$ python -q
>>> import numpy as np
>>> np.set_printoptions(suppress=True, linewidth=120)
>>> def tidy(a):
...     return np.round(a, 1) + 0
... 
>>> data = np.loadtxt("run18.csv", delimiter=",")
>>> tidy(data)
array([[-0.6, -0.6,  0.2, -0.4,  0. ],
       [-0.2, -0.4, -0.3,  0.8, -0.1],
       [ 0.6, -0.5, -0.5, -0.3,  0.2],
       [ 0.4, -0.3,  0.5,  0.1, -0.7],
       [ 0.2, -0.2,  0.6,  0.2,  0.7]])
>>> # orthonormal columns
>>> x = np.array([1, 2, 0, 1, 0])
>>> print(tidy(np.linalg.inv(data)))
[[-0.6 -0.2  0.6  0.4  0.2]
 [-0.6 -0.4 -0.5 -0.3 -0.2]
 [ 0.2 -0.3 -0.5  0.5  0.6]
 [-0.4  0.8 -0.3  0.1  0.2]
 [ 0.  -0.1  0.2 -0.7  0.7]]
>>> [p for p in range(1, 25) if np.allclose(np.linalg.matrix_power(data, p), np.eye(5))]
[]
>>> tidy(np.abs(np.linalg.eigvals(data)))
array([1., 1., 1., 1., 1.])
>>> print(tidy(np.sort(np.abs(np.degrees(np.angle(np.linalg.eigvals(data)))))))
[  0.   84.7  84.7 169.3 169.3]
>>> 5 - np.linalg.matrix_rank(data - np.eye(5), tol=1e-8)
np.int64(1)
>>> tidy(np.linalg.norm(data, axis=0))
array([1., 1., 1., 1., 1.])
>>> print(tidy(data[:, 3] @ data[:, 2]))
0.0
>>> th = np.radians(3)
>>> r_ = np.eye(5)
>>> r_[1, 1] = r_[4, 4] = np.cos(th)
>>> r_[1, 4], r_[4, 1] = -np.sin(th), np.sin(th)
>>> tidy(r_)
array([[ 1. ,  0. ,  0. ,  0. ,  0. ],
       [ 0. ,  1. ,  0. ,  0. , -0.1],
       [ 0. ,  0. ,  1. ,  0. ,  0. ],
       [ 0. ,  0. ,  0. ,  1. ,  0. ],
       [ 0. ,  0.1,  0. ,  0. ,  1. ]])
>>> A2 = data @ r_.T
>>> tidy(A2)
array([[-0.6, -0.6,  0.2, -0.4,  0. ],
       [-0.2, -0.4, -0.3,  0.8, -0.1],
       [ 0.6, -0.5, -0.5, -0.3,  0.2],
       [ 0.4, -0.3,  0.5,  0.1, -0.7],
       [ 0.2, -0.2,  0.6,  0.2,  0.7]])
>>> np.allclose(np.linalg.norm(data, axis=1), np.linalg.norm(A2, axis=1))
True
>>> np.allclose(data @ data.T, A2 @ A2.T)
True
>>> tidy(data.sum(axis=1))
array([-1.5, -0.2, -0.5,  0. ,  1.6])
>>> tidy(np.abs(data).max())
np.float64(0.8)
>>> tidy(np.linalg.norm(data))
np.float64(2.2)
>>> np.linalg.matrix_rank(data)
np.int64(5)
>>> data.shape
(5, 5)
>>> tidy(np.diff(data, axis=0))
array([[ 0.4,  0.2, -0.5,  1.3, -0.1],
       [ 0.8, -0.1, -0.2, -1.1,  0.3],
       [-0.2,  0.2,  1. ,  0.3, -0.9],
       [-0.2,  0.1,  0.1,  0.2,  1.4]])
>>> tidy(data.mean(axis=0))
array([ 0.1, -0.4,  0.1,  0.1,  0. ])
>>> tidy(np.linalg.svd(data, compute_uv=False))
array([1., 1., 1., 1., 1.])
>>> K = np.load("dump.npy")
>>> print(K)
[[13  9 15  9]
 [ 9 19 15  9]
 [15 15 23 17]
 [ 9  9 17 22]]
>>> hat = np.triu(np.array([[2, -3, 1, 1], [0, -1, -3, -3], [3, 1, 1, -3], [-3, 1, 3, 3]]), 1) + np.eye(4)
>>> A2 = hat @ K @ np.linalg.inv(hat)
>>> print(np.linalg.matrix_rank(A2))
4
